>>> import numpy as np
>>> from numpy import linalg as LA
>>> np.set_printoptions(suppress=True, linewidth=120)
>>> tidy = lambda a: np.round(a, 2) + 0
>>> rng = np.random.default_rng(34532)
>>> t = np.sort(rng.uniform(-2, 2, 18))
>>> K = np.c_[t, t ** 2, t ** 3] @ np.array([[0, -2, 3, 1, -2, 3], [-2, 3, 3, 1, 0, -3], [1, 1, 0, 3, 3, -1]])
>>> print(tidy(K))
[[-13.97   7.76   5.08 -18.69 -16.59  -9.65]
 [ -4.76   5.07   0.79  -5.13  -2.96  -6.29]
 [ -2.03   3.23  -0.39  -1.94  -0.12  -4.08]
 [ -1.7    2.91  -0.51  -1.6    0.13  -3.7 ]
 [ -0.42   1.29  -0.73  -0.46   0.62  -1.71]
 [ -0.37   1.18  -0.71  -0.42   0.6   -1.57]
 [ -0.25   0.93  -0.66  -0.32   0.55  -1.26]
 [ -0.09   0.52  -0.49  -0.19   0.38  -0.73]
 [ -0.14  -0.3    1.11   0.44  -0.5    0.59]
 [ -0.41  -0.08   2.4    1.24  -0.62   0.6 ]
 [ -0.41  -0.07   2.42   1.25  -0.61   0.6 ]
 [ -0.46   0.     2.64   1.42  -0.59   0.56]
 [ -1.17   4.15   8.44   8.68   3.37  -2.9 ]
 [ -1.18   4.27   8.57   8.9    3.52  -3.01]
 [ -1.18   5.5    9.77  11.02   5.02  -4.12]
 [ -1.14   6.91  11.06  13.49   6.84  -5.42]
 [ -1.02   8.67  12.56  16.62   9.22  -7.06]
 [ -0.63  12.11  15.24  22.82  14.13 -10.3 ]]
>>> G = np.cov(K, rowvar=False)
>>> print(tidy(LA.eigvalsh(G)[::-1]))
[145.24  35.71   5.23   0.     0.     0.  ]
>>> Ac = K - K.mean(axis=0)
>>> Uu, sv, Vh = LA.svd(Ac, full_matrices=False)
>>> print(tidy(Ac.mean(axis=0)))
[0. 0. 0. 0. 0. 0.]
>>> print(tidy(sv ** 2 / (sv ** 2).sum()))
[0.78 0.19 0.03 0.   0.   0.  ]
>>> print(tidy(Vh[0] * np.sign(Vh[0, np.abs(Vh[0]).argmax()])))
[ 0.15  0.16  0.35  0.77  0.49 -0.08]
>>> print(tidy(sv))
[49.69 24.64  9.43  0.    0.    0.  ]
>>> print((np.sign(Uu[:, 0]) == np.sign(Uu[0, 0])).astype(int))
[1 1 1 1 1 1 1 1 1 1 1 1 0 0 0 0 0 0]
>>> mat = np.load("m.npy")
>>> print(mat)
[[ 0 -2  0 -1  3  2]
 [ 0  0 -1  0  3  2]
 [ 0  0  0  1  3 -3]
 [ 0  0  0  0 -2 -2]
 [ 0  0  0  0  0  3]
 [ 0  0  0  0  0  0]]
>>> Uu, sv, Vh = LA.svd(mat)
>>> vecs = Vh[:(sv > 1e-8).sum()]
>>> vec = mat[3] + -2 * mat[1] + rng.integers(2) * np.eye(6)[0]
>>> print(vec)
[ 1.  0.  2.  0. -8. -6.]
>>> print(tidy(vecs.T @ vecs))
[[0. 0. 0. 0. 0. 0.]
 [0. 1. 0. 0. 0. 0.]
 [0. 0. 1. 0. 0. 0.]
 [0. 0. 0. 1. 0. 0.]
 [0. 0. 0. 0. 1. 0.]
 [0. 0. 0. 0. 0. 1.]]
>>> print(tidy(LA.norm(vec - vecs.T @ vecs @ vec)))
1.0
>>> print(LA.matrix_rank(np.vstack([mat, vec])))
6
>>> print(np.allclose(vecs.T @ vecs @ vec, vec))
False
>>> print(mat @ mat)
[[ 0  0  2  0 -4  7]
 [ 0  0  0 -1 -3 12]
 [ 0  0  0  0 -2  7]
 [ 0  0  0  0  0 -6]
 [ 0  0  0  0  0  0]
 [ 0  0  0  0  0  0]]
>>> print(np.prod(np.diag(mat)), tidy(LA.det(mat)))
0 0.0
>>> r = LA.matrix_rank(mat)
>>> print(r)
5
>>> N = LA.svd(mat)[2][r:].T
>>> print(LA.matrix_rank(mat.T @ mat), LA.matrix_rank(mat @ mat.T))
5 5
>>> print([int(LA.matrix_rank(mat[:i])) for i in range(1, len(mat) + 1)])
[1, 2, 3, 4, 5, 5]
>>> print([int(LA.matrix_rank(np.delete(mat, i, axis=0))) for i in range(6)])
[4, 4, 4, 4, 4, 5]
>>> print(np.allclose(mat @ N, 0))
True
